$ python3 -q
>>> import numpy as np
>>> np.set_printoptions(precision=2, suppress=True, linewidth=200, legacy="1.25")
>>> J = np.load("out9.npy")
>>> J
array([[-0.75, -0.51,  0.43],
       [ 0.6 , -0.22,  0.77],
       [-0.3 ,  0.83,  0.47]])
>>> out = np.array([[-3, 2], [-2, 2], [3, -1]])
>>> np.einsum("ik,kj->ij", J, out)
array([[ 4.54, -2.94],
       [ 0.97, -0.02],
       [ 0.64,  0.6 ]])
>>> out.T @ J.T
array([[ 4.54,  0.97,  0.64],
       [-2.94, -0.02,  0.6 ]])
>>> np.einsum("ij,ij->i", J, J)
array([1., 1., 1.])
>>> np.einsum("ij->j", J)
array([-0.45,  0.1 ,  1.67])
>>> Q = J.astype(float).copy()
>>> for j in range(3):
...     Q[:, j] -= Q[:, :j] @ (Q[:, :j].T @ Q[:, j])
...     Q[:, j] /= np.linalg.norm(Q[:, j])
... 
>>> np.round(Q.T @ J, 2) + 0
array([[1., 0., 0.],
       [0., 1., 0.],
       [0., 0., 1.]])
>>> np.round(Q.T @ Q, 2) + 0
array([[1., 0., 0.],
       [0., 1., 0.],
       [0., 0., 1.]])
>>> F = np.load("layer4.npy")
>>> F
array([[-10.03,  -0.56,   4.08,  -3.82,  -6.2 ,   7.72,   2.11,  12.86],
       [  6.61,  -1.79,   4.64,   6.28,   0.33,  12.95,   1.71, -11.02],
       [  1.68,  -2.1 ,   6.75,   4.45,  -2.77,  17.01,   2.79,  -4.73],
       [  8.41,  -1.49,   3.22,   6.61,   1.8 ,   9.87,   1.04, -13.08],
       [ 10.65,  -0.57,  -0.4 ,   6.08,   4.57,   1.48,  -0.58, -15.02],
       [-10.79,   0.24,   1.54,  -5.58,  -5.22,   1.29,   1.06,  14.83],
       [ 10.76,  -0.07,  -2.1 ,   5.27,   5.49,  -2.69,  -1.3 , -14.59],
       [  5.99,   1.61,  -6.76,   0.07,   5.93, -15.26,  -3.09,  -6.19],
       [  5.14,  -1.95,   5.49,   5.84,  -0.71,  14.69,   2.12,  -9.21],
       [ -2.14,  -2.  ,   7.25,   2.46,  -4.6 ,  17.36,   3.15,   0.53],
       [ 10.57,  -0.65,  -0.11,   6.18,   4.39,   2.17,  -0.45, -15.01],
       [  9.72,   0.7 ,  -4.49,   3.43,   6.29,  -8.81,  -2.27, -12.28],
       [ -9.61,  -0.75,   4.62,  -3.29,  -6.31,   9.17,   2.33,  12.07],
       [-10.29,   0.85,  -0.64,  -6.4 ,  -3.9 ,  -3.95,   0.13,  14.87],
       [ -6.53,   1.8 ,  -4.7 ,  -6.26,  -0.27, -13.06,  -1.74,  10.92],
       [-10.52,   0.69,  -0.06,  -6.24,  -4.29,  -2.57,   0.38,  14.99],
       [  7.79,  -1.61,   3.78,   6.53,   1.26,  11.1 ,   1.3 , -12.39],
       [ -0.03,  -2.09,   7.09,   3.62,  -3.65,  17.44,   3.  ,  -2.41],
       [-10.61,   0.61,   0.22,  -6.14,  -4.47,  -1.9 ,   0.5 ,  15.02],
       [ -9.66,  -0.73,   4.57,  -3.35,  -6.3 ,   9.02,   2.3 ,  12.16],
       [ -5.32,  -1.7 ,   6.94,   0.42,  -5.74,  15.85,   3.14,   5.16],
       [ 10.18,  -0.91,   0.88,   6.46,   3.72,   4.53,  -0.02, -14.79],
       [ -9.98,  -0.58,   4.15,  -3.76,  -6.22,   7.91,   2.14,  12.77],
       [  6.06,   1.6 ,  -6.74,   0.12,   5.94, -15.19,  -3.08,  -6.29],
       [  2.63,   1.97,  -7.25,  -2.17,   4.8 , -17.24,  -3.17,  -1.24],
       [  7.22,   1.4 ,  -6.31,   1.02,   6.2 , -13.88,  -2.95,  -8.08],
       [ -7.04,  -1.43,   6.39,  -0.87,  -6.16,  14.11,   2.97,   7.8 ],
       [  9.1 ,   0.93,  -5.13,   2.73,   6.36, -10.53,  -2.52, -11.17],
       [-10.15,   0.93,  -0.94,  -6.47,  -3.68,  -4.66,  -0.01,  14.77],
       [-10.79,   0.26,   1.46,  -5.61,  -5.18,   1.11,   1.03,  14.85],
       [ -9.99,   1.01,  -1.24,  -6.53,  -3.46,  -5.35,  -0.14,  14.64],
       [  3.57,   1.89,  -7.2 ,  -1.59,   5.16, -16.9 ,  -3.18,  -2.59],
       [-10.58,  -0.19,   2.95,  -4.72,  -5.85,   4.82,   1.66,  14.03],
       [ -0.18,   2.09,  -7.06,  -3.73,   3.54, -17.41,  -2.98,   2.7 ],
       [ 10.08,   0.53,  -4.  ,   3.89,   6.19,  -7.52,  -2.08, -12.96],
       [ -8.05,  -1.22,   5.89,  -1.73,  -6.32,  12.64,   2.8 ,   9.41]])
>>> Xc = F - F.mean(axis=0)
>>> Uu, s, Vt = np.linalg.svd(Xc, full_matrices=False)
>>> np.round((s ** 2).sum() ** 2 / (s ** 4).sum(), 2)
1.9
>>> np.round(Xc.mean(axis=0), 2) + 0
array([0., 0., 0., 0., 0., 0., 0., 0.])
>>> np.abs(Vt[0]).argmax()
7
>>> A = np.loadtxt("sample12.csv", delimiter=",")
>>> A
array([[ 0.,  0., -2.,  5., -1., -5.,  5., -2., -3.,  3.],
       [ 0.,  0.,  3.,  4., -3., -4., -5.,  5., -2., -3.],
       [ 0.,  0.,  0., -1.,  3.,  4., -1., -5.,  5.,  4.],
       [ 0.,  0.,  0.,  0., -5.,  3., -5.,  0., -1.,  1.],
       [ 0.,  0.,  0.,  0.,  0.,  4., -2., -1.,  4., -4.],
       [ 0.,  0.,  0.,  0.,  0.,  0., -2., -1., -5.,  4.],
       [ 0.,  0.,  0.,  0.,  0.,  0.,  0.,  5.,  3., -1.],
       [ 0.,  0.,  0.,  0.,  0.,  0.,  0.,  0., -1., -4.],
       [ 0.,  0.,  0.,  0.,  0.,  0.,  0.,  0.,  0.,  2.],
       [ 0.,  0.,  0.,  0.,  0.,  0.,  0.,  0.,  0.,  0.]])
>>> Uu, s, Vt = np.linalg.svd(A)
>>> V = Vt[:(s > 1e-8).sum()]
>>> rng = np.random.default_rng(181)
>>> x0 = A[3] + 5 * A[8] + rng.integers(2) * np.eye(10)[4]
>>> x0
array([ 0.,  0.,  0.,  0., -4.,  3., -5.,  0., -1., 11.])
>>> np.round(np.diag(V.T @ V), 2) + 0
array([0., 0., 1., 1., 1., 1., 1., 1., 1., 1.])
>>> np.linalg.matrix_rank(np.vstack([A, x0]))
8
>>> np.round(V.T @ V, 2) + 0
array([[0., 0., 0., 0., 0., 0., 0., 0., 0., 0.],
       [0., 0., 0., 0., 0., 0., 0., 0., 0., 0.],
       [0., 0., 1., 0., 0., 0., 0., 0., 0., 0.],
       [0., 0., 0., 1., 0., 0., 0., 0., 0., 0.],
       [0., 0., 0., 0., 1., 0., 0., 0., 0., 0.],
       [0., 0., 0., 0., 0., 1., 0., 0., 0., 0.],
       [0., 0., 0., 0., 0., 0., 1., 0., 0., 0.],
       [0., 0., 0., 0., 0., 0., 0., 1., 0., 0.],
       [0., 0., 0., 0., 0., 0., 0., 0., 1., 0.],
       [0., 0., 0., 0., 0., 0., 0., 0., 0., 1.]])
>>> np.allclose(A[:-1].T @ np.linalg.lstsq(A[:-1].T, A[-1])[0], A[-1])
True
>>> round(np.trace(np.linalg.pinv(A) @ A), 2)
8.0
>>> np.abs(np.diag(np.linalg.qr(A)[1])) > 1e-9
array([False, False, False, False, False, False, False, False, False, False])
>>> Uu, s, Vt = np.linalg.svd(A)
>>> s.round(2) + 0
array([13.9 , 12.76,  9.38,  5.62,  5.37,  4.11,  1.58,  0.18,  0.  ,  0.  ])
>>> np.argmax(s[:-1] / (s[1:] + 1e-6)) + 1
8
>>> out = Uu[:, :8] @ np.diag(s[:8]) @ Vt[:8]
>>> np.round(np.linalg.norm(A - out) / np.linalg.norm(A), 2)
0.0
>>> round(float(np.abs(A - out).max()), 2)
0.0
>>> np.round(np.linalg.norm(A - out, 2), 2), round(float(s[8]), 2)
(0.0, 0.0)
>>> Uu, s, Vt = np.linalg.svd(A, full_matrices=False)
>>> np.round(s / s[0], 2) + 0
array([1.  , 0.92, 0.67, 0.4 , 0.39, 0.3 , 0.11, 0.01, 0.  , 0.  ])
>>> s.round(2) + 0
array([13.9 , 12.76,  9.38,  5.62,  5.37,  4.11,  1.58,  0.18,  0.  ,  0.  ])
>>> np.round(Uu.T @ A @ Vt.T, 2) + 0
array([[13.9 ,  0.  ,  0.  ,  0.  ,  0.  ,  0.  ,  0.  ,  0.  ,  0.  ,  0.  ],
       [ 0.  , 12.76,  0.  ,  0.  ,  0.  ,  0.  ,  0.  ,  0.  ,  0.  ,  0.  ],
       [ 0.  ,  0.  ,  9.38,  0.  ,  0.  ,  0.  ,  0.  ,  0.  ,  0.  ,  0.  ],
       [ 0.  ,  0.  ,  0.  ,  5.62,  0.  ,  0.  ,  0.  ,  0.  ,  0.  ,  0.  ],
       [ 0.  ,  0.  ,  0.  ,  0.  ,  5.37,  0.  ,  0.  ,  0.  ,  0.  ,  0.  ],
       [ 0.  ,  0.  ,  0.  ,  0.  ,  0.  ,  4.11,  0.  ,  0.  ,  0.  ,  0.  ],
       [ 0.  ,  0.  ,  0.  ,  0.  ,  0.  ,  0.  ,  1.58,  0.  ,  0.  ,  0.  ],
       [ 0.  ,  0.  ,  0.  ,  0.  ,  0.  ,  0.  ,  0.  ,  0.18,  0.  ,  0.  ],
       [ 0.  ,  0.  ,  0.  ,  0.  ,  0.  ,  0.  ,  0.  ,  0.  ,  0.  ,  0.  ],
       [ 0.  ,  0.  ,  0.  ,  0.  ,  0.  ,  0.  ,  0.  ,  0.  ,  0.  ,  0.  ]])
>>> Uu.shape, s.shape, Vt.shape
((10, 10), (10,), (10, 10))
>>> np.allclose(Uu * s @ Vt, A)
True
>>> np.cumsum(s ** 2) / np.sum(s ** 2)
array([0.37, 0.68, 0.85, 0.91, 0.96, 1.  , 1.  , 1.  , 1.  , 1.  ])
>>> round(float(np.sqrt((s ** 2).sum())), 2), round(np.linalg.norm(A), 2)
(22.89, 22.89)
>>> np.round(Vt @ Vt.T, 2) + 0
array([[1., 0., 0., 0., 0., 0., 0., 0., 0., 0.],
       [0., 1., 0., 0., 0., 0., 0., 0., 0., 0.],
       [0., 0., 1., 0., 0., 0., 0., 0., 0., 0.],
       [0., 0., 0., 1., 0., 0., 0., 0., 0., 0.],
       [0., 0., 0., 0., 1., 0., 0., 0., 0., 0.],
       [0., 0., 0., 0., 0., 1., 0., 0., 0., 0.],
       [0., 0., 0., 0., 0., 0., 1., 0., 0., 0.],
       [0., 0., 0., 0., 0., 0., 0., 1., 0., 0.],
       [0., 0., 0., 0., 0., 0., 0., 0., 1., 0.],
       [0., 0., 0., 0., 0., 0., 0., 0., 0., 1.]])
>>> (A - A.T) / 2
array([[ 0. ,  0. , -1. ,  2.5, -0.5, -2.5,  2.5, -1. , -1.5,  1.5],
       [ 0. ,  0. ,  1.5,  2. , -1.5, -2. , -2.5,  2.5, -1. , -1.5],
       [ 1. , -1.5,  0. , -0.5,  1.5,  2. , -0.5, -2.5,  2.5,  2. ],
       [-2.5, -2. ,  0.5,  0. , -2.5,  1.5, -2.5,  0. , -0.5,  0.5],
       [ 0.5,  1.5, -1.5,  2.5,  0. ,  2. , -1. , -0.5,  2. , -2. ],
       [ 2.5,  2. , -2. , -1.5, -2. ,  0. , -1. , -0.5, -2.5,  2. ],
       [-2.5,  2.5,  0.5,  2.5,  1. ,  1. ,  0. ,  2.5,  1.5, -0.5],
       [ 1. , -2.5,  2.5,  0. ,  0.5,  0.5, -2.5,  0. , -0.5, -2. ],
       [ 1.5,  1. , -2.5,  0.5, -2. ,  2.5, -1.5,  0.5,  0. ,  1. ],
       [-1.5,  1.5, -2. , -0.5,  2. , -2. ,  0.5,  2. , -1. ,  0. ]])
>>> np.allclose(A, A.T)
False
>>> np.linalg.matrix_power(A, 4)
array([[   0.,    0.,    0.,    0.,    0.,  -40.,  256.,  358.,  715., -800.],
       [   0.,    0.,    0.,    0.,    0.,   60.,   76.,  103.,  410., -291.],
       [   0.,    0.,    0.,    0.,    0.,    0.,  -40., -160., -125.,  264.],
       [   0.,    0.,    0.,    0.,    0.,    0.,    0.,  200.,   80.,   70.],
       [   0.,    0.,    0.,    0.,    0.,    0.,    0.,    0.,   40.,  140.],
       [   0.,    0.,    0.,    0.,    0.,    0.,    0.,    0.,    0.,   20.],
       [   0.,    0.,    0.,    0.,    0.,    0.,    0.,    0.,    0.,    0.],
       [   0.,    0.,    0.,    0.,    0.,    0.,    0.,    0.,    0.,    0.],
       [   0.,    0.,    0.,    0.,    0.,    0.,    0.,    0.,    0.,    0.],
       [   0.,    0.,    0.,    0.,    0.,    0.,    0.,    0.,    0.,    0.]])
>>> np.trace(A)
0.0
>>> A @ A
array([[  0.,   0.,   0.,   2., -31.,   3., -11.,  41.,  23., -22.],
       [  0.,   0.,   0.,  -3., -11.,  12.,  -9., -33.,  -1.,  -7.],
       [  0.,   0.,   0.,   0.,   5.,   9.,  -9., -12.,  -5.,  34.],
       [  0.,   0.,   0.,   0.,   0., -20.,   4., -23., -50.,  35.],
       [  0.,   0.,   0.,   0.,   0.,   0.,  -8., -14., -25.,  30.],
       [  0.,   0.,   0.,   0.,   0.,   0.,   0., -10.,  -5.,  -4.],
       [  0.,   0.,   0.,   0.,   0.,   0.,   0.,   0.,  -5., -14.],
       [  0.,   0.,   0.,   0.,   0.,   0.,   0.,   0.,   0.,  -2.],
       [  0.,   0.,   0.,   0.,   0.,   0.,   0.,   0.,   0.,   0.],
       [  0.,   0.,   0.,   0.,   0.,   0.,   0.,   0.,   0.,   0.]])
>>> round(float(np.linalg.det(A)), 2)
0.0
>>> (A + A.T) / 2
array([[ 0. ,  0. , -1. ,  2.5, -0.5, -2.5,  2.5, -1. , -1.5,  1.5],
       [ 0. ,  0. ,  1.5,  2. , -1.5, -2. , -2.5,  2.5, -1. , -1.5],
       [-1. ,  1.5,  0. , -0.5,  1.5,  2. , -0.5, -2.5,  2.5,  2. ],
       [ 2.5,  2. , -0.5,  0. , -2.5,  1.5, -2.5,  0. , -0.5,  0.5],
       [-0.5, -1.5,  1.5, -2.5,  0. ,  2. , -1. , -0.5,  2. , -2. ],
       [-2.5, -2. ,  2. ,  1.5,  2. ,  0. , -1. , -0.5, -2.5,  2. ],
       [ 2.5, -2.5, -0.5, -2.5, -1. , -1. ,  0. ,  2.5,  1.5, -0.5],
       [-1. ,  2.5, -2.5,  0. , -0.5, -0.5,  2.5,  0. , -0.5, -2. ],
       [-1.5, -1. ,  2.5, -0.5,  2. , -2.5,  1.5, -0.5,  0. ,  1. ],
       [ 1.5, -1.5,  2. ,  0.5, -2. ,  2. , -0.5, -2. ,  1. ,  0. ]])
